% python3 -q
>>> import numpy as np
>>> import numpy.linalg as la
>>> np.set_printoptions(precision=2, suppress=True, linewidth=200)
>>> def tidy(a):
...     return np.round(a, 2) + 0
... 
>>> m1 = np.load("layer13.npy")
>>> print(m1)
[[ 27. -20.   0. -10.]
 [-20.  18.   0.   8.]
 [  0.   0.   2.   0.]
 [-10.   8.   0.   6.]]
>>> Lm = la.cholesky(m1)
>>> print(tidy(np.prod(np.diag(Lm)) ** 2), tidy(la.det(m1)))
376.0 376.0
>>> print(tidy(np.diag(Lm) ** 2))
[27.    3.19  2.    2.19]
>>> A2 = np.array([[-2, 2, 0], [2, 0, 0]])
>>> W2 = np.kron(A2, m1)
>>> print(tidy(la.norm(W2, 2)), tidy(la.norm(A2, 2) * la.norm(m1, 2)))
152.1 152.1
>>> print(W2)
[[-54.  40.  -0.  20.  54. -40.   0. -20.   0.  -0.   0.  -0.]
 [ 40. -36.  -0. -16. -40.  36.   0.  16.  -0.   0.   0.   0.]
 [ -0.  -0.  -4.  -0.   0.   0.   4.   0.   0.   0.   0.   0.]
 [ 20. -16.  -0. -12. -20.  16.   0.  12.  -0.   0.   0.   0.]
 [ 54. -40.   0. -20.   0.  -0.   0.  -0.   0.  -0.   0.  -0.]
 [-40.  36.   0.  16.  -0.   0.   0.   0.  -0.   0.   0.   0.]
 [  0.   0.   4.   0.   0.   0.   0.   0.   0.   0.   0.   0.]
 [-20.  16.   0.  12.  -0.   0.   0.   0.  -0.   0.   0.   0.]]
>>> print(la.matrix_rank(W2))
8
>>> x = np.array([2, 1, 1, 0, 3, 1, 2, 0, 0, 3, 0, 2])
>>> print(W2 @ (2 * x))
[108. -80.   8. -40. 136. -88.   8. -48.]
>>> print((W2 @ x).argmax())
4
>>> W0 = np.array([[1, 2, 0], [3, 1, 1], [2, 1, 0], [0, 3, 3], [1, 1, 0]])
>>> W0[-1] = W0[0] + 5 * W0[1]
>>> print(W0)
[[ 1  2  0]
 [ 3  1  1]
 [ 2  1  0]
 [ 0  3  3]
 [16  7  5]]
>>> # row 4 is much longer than the rest
>>> P = W0 @ la.solve(W0.T @ W0, W0.T)
>>> print(tidy(np.trace(P)))
3.0
>>> print(tidy((np.eye(5) - P) @ W0))
[[0. 0. 0.]
 [0. 0. 0.]
 [0. 0. 0.]
 [0. 0. 0.]
 [0. 0. 0.]]
>>> print(tidy(P @ W0[:, 0]))
[ 1.  3.  2.  0. 16.]
>>> print(la.matrix_rank(np.eye(5) - P))
2
>>> print(tidy(la.eigvalsh(P)))
[0. 0. 1. 1. 1.]
>>> W2 = 10 * np.array([[1.2, 0.2, 0.0], [-2.3, 1.4, -2.0]])
>>> rng = np.random.default_rng(555)
>>> z = rng.integers(0, 2, 25)
>>> J = W2[z] + rng.normal(size=(25, 3))
>>> print(tidy(J))
[[ 10.36   2.75  -0.75]
 [ 12.57   1.4    2.16]
 [-23.04  12.56 -20.84]
 [ 13.22   2.48   1.14]
 [-23.27  12.15 -20.01]
 [ 12.65   0.86  -0.05]
 [ 11.35   1.85  -0.7 ]
 [-23.95  13.25 -22.44]
 [ 11.02   2.4    0.7 ]
 [ 11.4    2.68  -1.58]
 [-23.21  14.12 -19.79]
 [-21.55  14.68 -19.2 ]
 [ 12.95   2.44  -0.05]
 [ 12.16   2.1    0.18]
 [-24.27  14.37 -20.45]
 [-24.77  14.1  -19.89]
 [-21.56  12.84 -19.98]
 [-24.38  14.22 -21.02]
 [ 13.45   0.41  -0.76]
 [-23.61  12.9  -21.57]
 [-23.96  13.81 -21.84]
 [ 12.87   2.04  -0.34]
 [-24.2   13.55 -19.15]
 [ 11.68   0.93  -0.17]
 [ 14.92   2.68   0.81]]
>>> A2 = np.c_[J[:, :1] @ np.array([[5]]), np.array([1, 2, 3, 0, 2, 2, 1, 3, 2, 0, 0, 0, 2, 3, 2, 3, 0, 0, 2, 3, 2, 1, 0, 0, 3])]
>>> print(tidy(A2))
[[  51.8     1.  ]
 [  62.84    2.  ]
 [-115.18    3.  ]
 [  66.09    0.  ]
 [-116.37    2.  ]
 [  63.26    2.  ]
 [  56.73    1.  ]
 [-119.77    3.  ]
 [  55.08    2.  ]
 [  56.98    0.  ]
 [-116.04    0.  ]
 [-107.75    0.  ]
 [  64.76    2.  ]
 [  60.8     3.  ]
 [-121.37    2.  ]
 [-123.85    3.  ]
 [-107.82    0.  ]
 [-121.9     0.  ]
 [  67.24    2.  ]
 [-118.04    3.  ]
 [-119.82    2.  ]
 [  64.34    1.  ]
 [-121.      0.  ]
 [  58.4     0.  ]
 [  74.6     3.  ]]
>>> print(tidy(la.lstsq(J, A2[:, 0])[0]))
[5. 0. 0.]
>>> print(tidy(la.norm(A2 - J @ la.lstsq(J, A2)[0], axis=0)))
[0.   5.67]
>>> print(la.matrix_rank(A2))
2
>>> W2 = 20 * np.array([[-1.4, -0.7, 1.0, -0.5, -0.7, 0.6],
...     [-0.7, 0.4, 1.4, -0.7, -1.4, -1.0],
...     [1.1, -0.7, -2.5, 1.1, -0.6, -1.7]])
>>> z = rng.integers(0, 3, 11)
>>> feats = W2[z] + rng.normal(size=(11, 6))
>>> print(tidy(feats))
[[-28.68 -13.58  21.39  -9.94 -13.09  11.45]
 [-12.85   8.29  29.45 -14.68 -27.44 -20.34]
 [ 21.51 -13.96 -50.27  22.2  -11.87 -33.88]
 [-14.     6.03  27.94 -13.87 -28.18 -18.75]
 [ 23.24 -13.2  -50.36  22.52 -11.45 -34.25]
 [-27.88 -13.73  20.12 -10.42 -14.16  12.3 ]
 [ 22.46 -13.48 -48.86  20.41 -13.4  -34.18]
 [-28.17 -13.15  19.59  -7.9  -14.87  11.07]
 [-11.74   8.04  26.8  -14.6  -27.03 -17.65]
 [-28.62 -14.2   21.32 -10.2  -14.58  12.8 ]
 [-13.95   8.45  27.71 -14.57 -26.94 -18.32]]
>>> print(np.argsort(-la.norm(feats, axis=0).round(6), kind="stable")[:3])
[2 5 0]
>>> print(tidy(la.norm(feats, 2) / la.norm(feats)))
0.82
>>> print(la.cond(feats) > 100)
True
>>> print(la.matrix_rank(feats))
6
>>> print(tidy(feats.mean(axis=0)))
[ -8.97  -5.86   4.07  -2.82 -18.46 -11.8 ]
>>> print(feats.shape)
(11, 6)
>>> print(tidy(feats.sum(axis=1)))
[-32.46 -37.57 -66.27 -40.83 -63.5  -33.78 -67.05 -33.44 -36.18 -33.47 -37.62]
>>> print(tidy(la.norm(feats)))
177.74
>>> f = np.array([1, 0, 3, 3, 3, 0])
>>> g = np.array([3, 2, 2])
>>> mat = np.outer(f, g)
>>> print(mat)
[[3 2 2]
 [0 0 0]
 [9 6 6]
 [9 6 6]
 [9 6 6]
 [0 0 0]]
>>> A2 = np.array([[-2, 0], [1, -1], [-1, 0]])
>>> print(A2.T @ mat.T)
[[ -6   0 -18 -18 -18   0]
 [ -2   0  -6  -6  -6   0]]
>>> data = np.loadtxt("block17.csv", delimiter=",")
>>> print(tidy(data))
[[0.01 0.06 0.01 0.01 0.03 0.01 0.06]
 [0.06 0.44 0.06 0.06 0.19 0.06 0.44]
 [0.01 0.06 0.01 0.01 0.03 0.01 0.06]
 [0.01 0.06 0.01 0.01 0.03 0.01 0.06]
 [0.03 0.19 0.03 0.03 0.08 0.03 0.19]
 [0.01 0.06 0.01 0.01 0.03 0.01 0.06]
 [0.06 0.44 0.06 0.06 0.19 0.06 0.44]]
>>> # row 2 repeats row 0
>>> ev, evecs = la.eigh(data)
>>> print(tidy(evecs @ np.diag(ev) @ evecs.T))
[[0.01 0.06 0.01 0.01 0.03 0.01 0.06]
 [0.06 0.44 0.06 0.06 0.19 0.06 0.44]
 [0.01 0.06 0.01 0.01 0.03 0.01 0.06]
 [0.01 0.06 0.01 0.01 0.03 0.01 0.06]
 [0.03 0.19 0.03 0.03 0.08 0.03 0.19]
 [0.01 0.06 0.01 0.01 0.03 0.01 0.06]
 [0.06 0.44 0.06 0.06 0.19 0.06 0.44]]
>>> print(tidy(la.svd(data, compute_uv=False)))
[1. 0. 0. 0. 0. 0. 0.]
>>> print(tidy(ev))
[0. 0. 0. 0. 0. 0. 1.]
>>> E = np.load("x.npy")
>>> print(E)
[[5 2 0 2 2]
 [3 3 0 0 3]
 [5 0 0 2 4]
 [3 3 0 0 3]
 [1 3 2 3 5]
 [4 2 1 4 2]
 [3 4 4 5 5]]
>>> # rows 1 and 3 are equal
>>> f, g = E[6], E[0]
>>> print(f @ f)
91
>>> p = (f @ g) / (f @ f) * f
>>> print(tidy(la.norm(f + g) ** 2 + la.norm(f - g) ** 2))
256.0
>>> F = np.array([[31, 8, -2, -2, 7],
...     [8, 54, 42, -3, 33],
...     [-2, 42, 48, 4, 9],
...     [-2, -3, 4, 91, -55],
...     [7, 33, 9, -55, 64]])
>>> print(F)
[[ 31   8  -2  -2   7]
 [  8  54  42  -3  33]
 [ -2  42  48   4   9]
 [ -2  -3   4  91 -55]
 [  7  33   9 -55  64]]
>>> print(tidy(la.eigvals(m1)))
[47.  2.  2.  2.]
>>> print(np.einsum("ii->", m1))
53.0
>>> print(tidy(la.det(2 * m1)), tidy(la.det(m1)))
6016.0 376.0
>>> print(tidy(la.det(m1.T)))
376.0
>>> print(tidy(la.det(m1[::-1])))
376.0
>>> print(np.einsum("ij,ji->", m1, m1))
2221.0
>>> Uu, sv, vt = la.svd(F)
>>> print(np.argmax(sv[:-1] / (sv[1:] + 1e-6)) + 1)
4
>>> print(tidy(sv))
[143.68  93.26  33.42  17.62   0.02]
>>> A2 = Uu[:, :4] @ np.diag(sv[:4]) @ vt[:4]
>>> print(tidy(la.norm(F - A2) / la.norm(F)))
0.0
>>> print(la.matrix_rank(A2))
4
>>> print(tidy(A2))
[[ 31.     8.    -2.    -2.     7.  ]
 [  8.    53.99  42.01  -3.    33.01]
 [ -2.    42.01  48.     4.     9.  ]
 [ -2.    -3.     4.    91.   -55.  ]
 [  7.    33.01   9.   -55.    64.  ]]
>>> print(la.matrix_rank(A2, rtol=0.1))
4
>>> print(np.argsort(-la.norm(A2, axis=0).round(6), kind="stable")[:3])
[3 4 1]
>>> print([round(float(x), 2) for x in la.svd(A2, compute_uv=False)[:3]])
[143.68, 93.26, 33.42]
>>> print(tidy(la.norm(A2, 2) / la.norm(A2)))
0.82
>>> ev, evecs = la.eigh(F)
>>> x = np.array([-2, 2, 5, 4, 4])
>>> print(tidy(evecs * np.maximum(ev, 0) @ evecs.T))
[[ 31.   8.  -2.  -2.   7.]
 [  8.  54.  42.  -3.  33.]
 [ -2.  42.  48.   4.   9.]
 [ -2.  -3.   4.  91. -55.]
 [  7.  33.   9. -55.  64.]]
>>> print(tidy(x @ F @ x / (x @ x)), tidy(ev[0]), tidy(ev[-1]))
61.48 0.02 143.68
>>> print(x @ F @ x)
3996
>>> print((np.sign(evecs[:, -1].round(6)) == np.sign(evecs[0, -1].round(6))).astype(int))
[1 1 1 0 1]
